In [1]: import numpy as np

In [2]: np.set_printoptions(suppress=True, linewidth=100)

In [3]: rnd = lambda a: np.round(a, 2) + 0

In [4]: X = np.load("out9.npy")

In [5]: X
Out[5]: 
array([[ 1, -1,  1, -1,  1, -1,  1, -1],
       [ 1, -1, -1,  1,  1, -1, -1,  1],
       [ 1,  1, -1, -1,  1,  1, -1, -1],
       [ 1, -1,  1, -1, -1,  1, -1,  1],
       [ 1,  1,  1,  1,  1,  1,  1,  1]])

In [6]: rnd(np.linalg.norm(X, axis=1))
Out[6]: array([2.83, 2.83, 2.83, 2.83, 2.83])

In [7]: rnd(np.linalg.norm(X, axis=0))
Out[7]: array([2.24, 2.24, 2.24, 2.24, 2.24, 2.24, 2.24, 2.24])

In [8]: rnd(np.linalg.norm(X, 2))
Out[8]: np.float64(2.83)

In [9]: M = np.load("test5.npy")

In [10]: M
Out[10]: 
array([[ 110,  -41,   93,  -48,    5,  -33,  -35],
       [ -41,   91,  -40,   81,  -41,  -75,  -25],
       [  93,  -40,  186, -154,   78,  -56,   75],
       [ -48,   81, -154,  185, -109,  -23, -116],
       [   5,  -41,   78, -109,   75,   19,   69],
       [ -33,  -75,  -56,  -23,   19,  122,   26],
       [ -35,  -25,   75, -116,   69,   26,  165]])

In [11]: rk = np.linalg.matrix_rank(M)

In [12]: rk
Out[12]: np.int64(4)

In [13]: null = np.linalg.svd(M)[2][rk:].T

In [14]: rnd(M @ null)
Out[14]: 
array([[0., 0., 0.],
       [0., 0., 0.],
       [0., 0., 0.],
       [0., 0., 0.],
       [0., 0., 0.],
       [0., 0., 0.],
       [0., 0., 0.]])

In [15]: M @ M
Out[15]: 
array([[ 27073, -12704,  36173, -27529,  12050,  -9500,   3430],
       [-12704,  26054, -28240,  39578, -22110, -15674, -22140],
       [ 36173, -28240,  83406, -80752,  43360, -10343,  45860],
       [-27529,  39578, -80752,  92672, -52354,  -8015, -60614],
       [ 12050, -22110,  43360, -52354,  30418,   6586,  36398],
       [ -9500, -15674, -10343,  -8015,   6586,  26300,  10271],
       [  3430, -22140,  45860, -60614,  36398,  10271,  53593]])

In [16]: rnd(np.sort(np.abs(np.linalg.eigvals(M))))
Out[16]: array([  0.  ,   0.  ,   0.  ,  34.16, 157.35, 233.51, 508.98])

In [17]: rnd(np.linalg.det(M))
Out[17]: np.float64(0.0)

In [18]: rnd(np.abs(np.linalg.eigvals(M)).max())
Out[18]: np.float64(508.98)

In [19]: vals, evecs = np.linalg.eigh(M)

In [20]: rnd(vals.sum()), np.trace(M)
Out[20]: (np.float64(934.0), np.int64(934))

In [21]: rnd(np.abs(evecs[:, -1]))
Out[21]: array([0.19, 0.25, 0.53, 0.6 , 0.33, 0.03, 0.39])

In [22]: np.abs(evecs[:, -1]).round(6).argmax()
Out[22]: np.int64(3)

In [23]: rnd(evecs.T @ M @ evecs)
Out[23]: 
array([[  0.  ,   0.  ,   0.  ,   0.  ,   0.  ,   0.  ,   0.  ],
       [  0.  ,   0.  ,   0.  ,   0.  ,   0.  ,   0.  ,   0.  ],
       [  0.  ,   0.  ,   0.  ,   0.  ,   0.  ,   0.  ,   0.  ],
       [  0.  ,   0.  ,   0.  ,  34.16,   0.  ,   0.  ,   0.  ],
       [  0.  ,   0.  ,   0.  ,   0.  , 157.35,   0.  ,   0.  ],
       [  0.  ,   0.  ,   0.  ,   0.  ,   0.  , 233.51,   0.  ],
       [  0.  ,   0.  ,   0.  ,   0.  ,   0.  ,   0.  , 508.98]])

In [24]: rnd(np.linalg.eigvalsh(M + -2 * np.eye(7)))
Out[24]: array([ -2.  ,  -2.  ,  -2.  ,  32.16, 155.35, 231.51, 506.98])

In [25]: M2 = M / np.sqrt((M ** 2).mean(axis=1, keepdims=True))

In [26]: np.linalg.matrix_rank(M2) == np.linalg.matrix_rank(M)
Out[26]: np.True_

In [27]: np.linalg.matrix_rank(M - M.mean(axis=1, keepdims=True))
Out[27]: np.int64(4)

In [28]: rnd(np.linalg.norm(M2, axis=1))
Out[28]: array([2.65, 2.65, 2.65, 2.65, 2.65, 2.65, 2.65])

In [29]: rnd(M2[2])
Out[29]: array([ 0.85, -0.37,  1.7 , -1.41,  0.71, -0.51,  0.69])

In [30]: x = np.array([3, 4, 1, 0, 0, 1, 2])

In [31]: h1 = np.maximum(M @ x, 0)

In [32]: np.maximum(M @ x, 0) - np.maximum(-M @ x, 0)
Out[32]: array([ 156,   76,  399, -229,   86, -281,  226])

In [33]: np.maximum(M @ (3 * x), 0)
Out[33]: array([ 468,  228, 1197,    0,  258,    0,  678])

In [34]: K = np.array([[5, 4, -5], [1, 5, 3], [-1, 5, 4], [4, 2, -4], [4, 0, 2]])

In [35]: K
Out[35]: 
array([[ 5,  4, -5],
       [ 1,  5,  3],
       [-1,  5,  4],
       [ 4,  2, -4],
       [ 4,  0,  2]])

In [36]: q, Rm = np.linalg.qr(K)

In [37]: rnd(q.T @ q)
Out[37]: 
array([[1., 0., 0.],
       [0., 1., 0.],
       [0., 0., 1.]])

In [38]: rnd(np.abs(np.diag(Rm)))
Out[38]: array([7.68, 7.53, 6.4 ])

In [39]: rnd(q @ Rm)
Out[39]: 
array([[ 5.,  4., -5.],
       [ 1.,  5.,  3.],
       [-1.,  5.,  4.],
       [ 4.,  2., -4.],
       [ 4.,  0.,  2.]])

In [40]: rnd(q)
Out[40]: 
array([[-0.65, -0.22,  0.43],
       [-0.13, -0.6 , -0.27],
       [ 0.13, -0.73, -0.19],
       [-0.52, -0.01,  0.27],
       [-0.52,  0.25, -0.79]])

In [41]: q.shape, Rm.shape
Out[41]: ((5, 3), (3, 3))

In [42]: rnd(np.trace(q @ q.T))
Out[42]: np.float64(3.0)

In [43]: t3 = np.stack([K, -3 * K, K[::-1]])

In [44]: t3.sum(axis=0)
Out[44]: 
array([[ -6,  -8,  12],
       [  2,  -8, -10],
       [  1,  -5,  -4],
       [ -7,   1,  11],
       [ -3,   4,  -9]])

In [45]: np.einsum("bij,cij->bc", t3, t3)
Out[45]: 
array([[ 199, -597,   66],
       [-597, 1791, -198],
       [  66, -198,  199]])

In [46]: W = np.array([[3, 3, 0], [3, 2, 0], [3, 1, 0]])

In [47]: beta = np.array([-3, 0, -1])

In [48]: hid = np.maximum(K @ W + beta, 0)

In [49]: np.linalg.matrix_rank(hid)
Out[49]: np.int64(2)

In [50]: (hid > 0).mean(axis=0)
Out[50]: array([1., 1., 0.])

In [51]: hid
Out[51]: 
array([[ 9, 18,  0],
       [24, 16,  0],
       [21, 11,  0],
       [ 3, 12,  0],
       [15, 14,  0]])

In [52]: cent = np.array([[0, 1, 0], [2, 2, 3], [2, 0, 3]])

In [53]: W @ cent
Out[53]: 
array([[6, 9, 9],
       [4, 7, 6],
       [2, 5, 3]])

In [54]: (hid @ cent).round(6).argmax(axis=1)
Out[54]: array([2, 1, 1, 2, 1])
